% python3 -q
>>> import numpy as np
>>> import numpy.linalg as la
>>> np.set_printoptions(suppress=True, linewidth=140)
>>> rd = lambda a: np.round(a, 1) + 0
>>> rng = np.random.default_rng(199184)
>>> labels = rng.integers(0, 3, 4)
>>> mat = np.array([[4, 3, 3, 0], [3, 4, 4, 3], [0, 5, 4, 1], [0, 3, 0, 1]]) * (labels[:, None] == labels)
>>> mat
array([[4, 0, 0, 0],
       [0, 4, 4, 0],
       [0, 5, 4, 0],
       [0, 0, 0, 1]])
>>> f = np.array([-5, -5, 0, -9])
>>> out = mat + np.outer(f, np.eye(4)[2])
>>> out
array([[ 4.,  0., -5.,  0.],
       [ 0.,  4., -1.,  0.],
       [ 0.,  5.,  4.,  0.],
       [ 0.,  0., -9.,  1.]])
>>> rd(la.det(out) / la.det(mat)), rd(1 + la.solve(mat, f)[2])
(np.float64(-5.3), np.float64(-5.3))
>>> la.cond(out) > 100
np.False_
>>> la.matrix_rank(out, rtol=0.1)
np.int64(3)
>>> round(np.log10(la.cond(out)))
2
>>> mat @ mat
array([[16,  0,  0,  0],
       [ 0, 36, 32,  0],
       [ 0, 40, 36,  0],
       [ 0,  0,  0,  1]])
>>> rd(la.det(mat))
np.float64(-16.0)
>>> labels = rng.permutation(4)
>>> labels
array([3, 0, 2, 1])
>>> out = mat[labels][:, labels]
>>> np.trace(out)
np.int64(13)
>>> np.diag(out)
array([1, 4, 4, 4])
>>> np.allclose(out, mat)
False
>>> evals, V = la.eig(mat)
>>> rd(np.sort(la.eigvals(la.inv(mat))))
array([-2.1,  0.1,  0.2,  1. ])
>>> mat @ V[:, 0] - evals[0] * V[:, 0]
array([0., 0., 0., 0.])
>>> rd(np.sort(la.eigvals(mat @ mat)))
array([ 0.2,  1. , 16. , 71.8])
>>> data = np.loadtxt("arr.csv", delimiter=",")
>>> data
array([[  2.,  -1.,  -3.,   1.,   2.,   3.,  -1.,   3.],
       [  1.,  -3.,  -4.,   3.,  -1.,   5.,  -1.,   0.],
       [  1.,  -6.,  -2.,   5.,   1.,   3.,  -4.,  -1.],
       [ -2.,  -8.,  -4.,   5.,  -1.,   0.,  -3.,   2.],
       [  0.,  -9.,  -7.,   4.,  -3.,   2.,  -4.,  -1.],
       [ -1., -10.,  -8.,   7.,  -6.,   5.,  -6.,  -4.],
       [  2., -10.,  -7.,   9.,  -4.,   3.,  -4.,  -1.],
       [  5.,  -9.,  -9.,  12.,  -7.,   3.,  -3.,   0.],
       [  3.,  -6., -10.,  14.,  -7.,   5.,  -5.,  -3.],
       [  2.,  -4.,  -8.,  13.,  -4.,   8.,  -2.,   0.],
       [  5.,  -1., -10.,  12.,  -6.,   7.,  -1.,   2.],
       [  2.,  -3., -12.,  12.,  -9.,   8.,  -2.,   4.],
       [  5.,  -5., -11.,  10., -10.,   6.,   1.,   7.],
       [  3.,  -4.,  -9.,   9., -12.,   3.,  -2.,   7.],
       [  4.,  -1.,  -7.,  10., -12.,   5.,  -2.,   4.],
       [  3.,   0., -10.,  13., -12.,   7.,   0.,   3.],
       [  0.,  -1., -13.,  11., -11.,   4.,   3.,   3.],
       [ -1.,   0., -11.,  14., -11.,   3.,   0.,   0.],
       [ -2.,  -1., -14.,  15., -11.,   0.,  -3.,  -2.],
       [ -1.,   0., -13.,  17., -13.,   2.,  -4.,  -3.],
       [ -3.,   3., -13.,  14., -11.,   3.,  -1.,  -5.],
       [  0.,   1., -15.,  16.,  -8.,   1.,   2.,  -7.],
       [  1.,   2., -16.,  18.,  -8.,   3.,   5., -10.],
       [  2.,  -1., -14.,  18.,  -9.,   5.,   2., -11.],
       [  1.,  -3., -16.,  19.,  -8.,   3.,   1., -12.],
       [ -2.,   0., -18.,  19.,  -6.,   4.,   4., -15.],
       [  0.,   0., -16.,  20.,  -6.,   1.,   4., -14.],
       [  1.,  -3., -14.,  19.,  -4.,   4.,   4., -12.],
       [  1.,  -5., -13.,  18.,  -7.,   1.,   6.,  -9.],
       [  4.,  -8., -12.,  21.,  -7.,   3.,   9.,  -6.],
       [  1.,  -8., -10.,  23.,  -9.,   3.,   9.,  -9.],
       [ -1.,  -7., -11.,  20.,  -8.,   5.,  11.,  -6.]])
>>> out = data / la.norm(data, axis=1, keepdims=True)
>>> G = out @ out.T
>>> rd(np.degrees(np.arccos(np.clip(G[28, 12], -1, 1))))
np.float64(48.4)
>>> rd(la.norm(out, axis=1))
array([1., 1., 1., 1., 1., 1., 1., 1., 1., 1., 1., 1., 1., 1., 1., 1., 1., 1., 1., 1., 1., 1., 1., 1., 1., 1., 1., 1., 1., 1., 1., 1.])
